% python3 -q
>>> import numpy as np
>>> from numpy import linalg as LA
>>> np.set_printoptions(precision=1, suppress=True, linewidth=200, legacy="1.25")
>>> A = np.load("m.npy")
>>> A
array([[2, 0, 0, 0, 0, 0, 0],
       [0, 0, 0, 0, 2, 0, 0],
       [0, 0, 0, 0, 0, 0, 0],
       [0, 0, 0, 1, 0, 0, 0],
       [0, 0, 0, 0, 0, 0, 0],
       [0, 0, 0, 0, 0, 2, 0],
       [0, 0, 0, 0, 0, 0, 1]])
>>> # 6 groups of indices that never mix
>>> Uu, sigma, vt = LA.svd(A)
>>> sigma
array([ 2.,  2.,  2.,  1.,  1.,  0., -0.])
>>> A2 = Uu[:, :5] @ np.diag(sigma[:5]) @ vt[:5]
>>> LA.matrix_rank(A, rtol=0.05)
5
>>> A2
array([[2., 0., 0., 0., 0., 0., 0.],
       [0., 0., 0., 0., 2., 0., 0.],
       [0., 0., 0., 0., 0., 0., 0.],
       [0., 0., 0., 1., 0., 0., 0.],
       [0., 0., 0., 0., 0., 0., 0.],
       [0., 0., 0., 0., 0., 2., 0.],
       [0., 0., 0., 0., 0., 0., 1.]])
>>> round(LA.norm(A - A2) / LA.norm(A), 1)
0.0
>>> K = np.minimum.outer(np.arange(1, 4), np.arange(1, 4)) * -3
>>> K
array([[-3, -3, -3],
       [-3, -6, -6],
       [-3, -6, -9]])
>>> x0 = np.array([-1, -2, 0, 2, -2, -2, -3])
>>> A @ np.eye(7)[6]
array([0., 0., 0., 0., 0., 0., 1.])
>>> np.einsum("ij,j->i", A, x0)
array([-2, -4,  0,  2,  0, -4, -3])
>>> (A * x0).sum(axis=1)
array([-2, -4,  0,  2,  0, -4, -3])
>>> np.sign((A @ x0).round(6))
array([-1, -1,  0,  1,  0, -1, -1])
>>> round(LA.det(2 * K), 1), round(LA.det(K), 1)
(-216.0, -27.0)
>>> LA.eigvals(K)
array([-15.1,  -1.9,  -0.9])
>>> np.einsum("ii->", K)
-18
>>> round(LA.det(K[::-1]), 1)
27.0
>>> r0 = np.array([9, 9, -8])
>>> A2 = K + np.outer(r0, np.eye(3)[1])
>>> round(float(LA.det(A2) / LA.det(K)), 1), np.round(1 + LA.solve(K, r0)[1], 1)
(-4.7, -4.7)
>>> A2 = np.array([[3, 3, 3], [-1, -1, 1]])
>>> C = np.kron(A2, K)
>>> round(float(LA.norm(C, 2)), 1), round(float(LA.norm(A2, 2) * LA.norm(K, 2)), 1)
(79.2, 79.2)
>>> C
array([[ -9,  -9,  -9,  -9,  -9,  -9,  -9,  -9,  -9],
       [ -9, -18, -18,  -9, -18, -18,  -9, -18, -18],
       [ -9, -18, -27,  -9, -18, -27,  -9, -18, -27],
       [  3,   3,   3,   3,   3,   3,  -3,  -3,  -3],
       [  3,   6,   6,   3,   6,   6,  -3,  -6,  -6],
       [  3,   6,   9,   3,   6,   9,  -3,  -6,  -9]])
>>> C.shape
(6, 9)
>>> t3 = np.stack([C, -3 * C, C[::-1]])
>>> (t3 @ C.T).shape
(3, 6, 6)
>>> LA.norm(t3, axis=(1, 2))
array([ 83.8, 251.4,  83.8])
>>> t3.shape
(3, 6, 9)
>>> LA.matrix_rank(t3)
array([6, 6, 6])
>>> t3.sum(axis=0)
array([[ 21,  24,  27,  21,  24,  27,  15,  12,   9],
       [ 21,  42,  42,  21,  42,  42,  15,  30,  30],
       [ 21,  39,  57,  21,  39,  57,  15,  33,  51],
       [-15, -24, -33, -15, -24, -33,  -3, -12, -21],
       [-15, -30, -30, -15, -30, -30,  -3,  -6,  -6],
       [-15, -21, -27, -15, -21, -27,  -3,   3,   9]])
>>> LA.matrix_rank(t3.reshape(3, -1))
2
>>> A2 = np.array([[4, 3], [5, 2]])
>>> C = np.array([[3]])
>>> m1 = np.block([[A2, np.zeros((2, 1))], [np.zeros((1, 2)), C]])
>>> m1
array([[4., 3., 0.],
       [5., 2., 0.],
       [0., 0., 3.]])
>>> (m1 != 0).astype(int)
array([[1, 1, 0],
       [1, 1, 0],
       [0, 0, 1]])
>>> np.sort(LA.eigvals(m1).real)
array([-1.,  3.,  7.])
>>> (LA.matrix_power((m1 != 0) + (m1.T != 0) + np.eye(3), 3) > 0).astype(int)
array([[1, 1, 0],
       [1, 1, 0],
       [0, 0, 1]])
>>> m1 @ m1
array([[31., 18.,  0.],
       [30., 19.,  0.],
       [ 0.,  0.,  9.]])
